In [1]: import numpy as np

In [2]: np.set_printoptions(precision=2, suppress=True, linewidth=160, legacy="1.25")

In [3]: rnd = lambda a: np.round(a, 2) + 0

In [4]: arr = np.load("m.npy")

In [5]: print(arr)
[[-3  0  0  0  0  0  0]
 [ 0  8  0  0  0  0  0]
 [ 0  0 -7  0  0  0  0]
 [ 0  0  0 -4  0  0  0]
 [ 0  0  0  0 -3  0  0]
 [ 0  0  0  0  0  7  0]
 [ 0  0  0  0  0  0 -3]]

In [6]: print(rnd(np.sort(np.linalg.eigvals(arr).real)))
[-7. -4. -3. -3. -3.  7.  8.]

In [7]: print(arr @ arr)
[[ 9  0  0  0  0  0  0]
 [ 0 64  0  0  0  0  0]
 [ 0  0 49  0  0  0  0]
 [ 0  0  0 16  0  0  0]
 [ 0  0  0  0  9  0  0]
 [ 0  0  0  0  0 49  0]
 [ 0  0  0  0  0  0  9]]

In [8]: print(np.flatnonzero(np.linalg.matrix_power((arr != 0) + (arr.T != 0) + np.eye(7), 7)[3]))
[3]

In [9]: f = np.array([-9, 9, 9])

In [10]: print(np.cross(arr[2, :3], arr[3, :3]))
[0 0 0]

In [11]: print(np.polyval(f, arr[2]))
[   9    9 -495    9    9    9    9]

In [12]: print(np.array([np.convolve(row, f, "same") for row in arr]))
[[-27 -27   0   0   0   0   0]
 [-72  72  72   0   0   0   0]
 [  0  63 -63 -63   0   0   0]
 [  0   0  36 -36 -36   0   0]
 [  0   0   0  27 -27 -27   0]
 [  0   0   0   0 -63  63  63]
 [  0   0   0   0   0  27 -27]]

In [13]: print([round(float(np.linalg.det(arr[:i, :i])), 2) + 0 for i in range(1, 8)])
[-3.0, -24.0, 168.0, -672.0, 2016.0, 14112.0, -42336.0]

In [14]: print(np.all(np.linalg.eigvalsh(arr) > 0))
False

In [15]: C = np.array([[1, 3, 0, 1, 3], [1, 1, 2, 1, 3]])

In [16]: data = np.repeat(C, 30 // 2, axis=0)

In [17]: rng = np.random.default_rng(411861)

In [18]: data = data + 0.02 * rng.normal(size=data.shape)

In [19]: print(rnd(data))
[[ 0.98  3.    0.    0.99  3.02]
 [ 0.98  3.01 -0.01  1.    2.98]
 [ 1.04  3.02  0.    0.99  3.01]
 [ 0.99  3.02 -0.04  1.01  3.  ]
 [ 1.    3.01  0.    0.98  2.99]
 [ 1.04  2.97  0.    0.99  3.01]
 [ 1.01  3.    0.    0.98  2.98]
 [ 0.98  3.01  0.    0.96  3.06]
 [ 0.99  3.01  0.01  0.98  2.98]
 [ 0.99  3.01 -0.03  1.02  2.98]
 [ 1.01  2.99  0.    1.    2.97]
 [ 0.97  3.02  0.02  0.99  2.98]
 [ 1.02  3.    0.01  1.02  3.01]
 [ 1.    2.98  0.    1.01  3.01]
 [ 1.03  2.99 -0.01  1.01  2.99]
 [ 0.99  0.99  1.99  0.99  3.01]
 [ 1.01  0.99  2.    1.01  3.02]
 [ 1.    1.    1.99  0.98  2.99]
 [ 0.98  1.01  2.    1.03  3.02]
 [ 1.01  1.02  2.    0.97  3.01]
 [ 1.01  1.    2.01  1.03  3.  ]
 [ 1.    1.04  1.96  1.01  2.97]
 [ 0.98  0.99  1.98  1.03  2.99]
 [ 1.04  1.01  2.02  1.01  2.98]
 [ 1.03  1.02  1.97  0.98  3.  ]
 [ 0.98  0.98  2.    1.02  3.04]
 [ 0.99  1.    2.01  0.99  3.04]
 [ 1.    0.98  2.01  0.97  3.01]
 [ 1.03  1.01  1.96  1.    3.  ]
 [ 1.    1.01  1.98  0.99  3.01]]

In [20]: C = data[[17, 2]].astype(float)

In [21]: for _ in range(6):
    ...:     labels = np.linalg.norm(data[:, None] - C, axis=-1).argmin(axis=1)
    ...:     C = np.array([data[labels == j].mean(axis=0) for j in range(2)])
    ...: 

In [22]: print(labels)
[1 1 1 1 1 1 1 1 1 1 1 1 1 1 1 0 0 0 0 0 0 0 0 0 0 0 0 0 0 0]

In [23]: print(np.abs(C[1] - C[0]).argmax())
1

In [24]: print(rnd(C[1] - C[0]))
[ 0.    2.   -1.99 -0.01 -0.01]
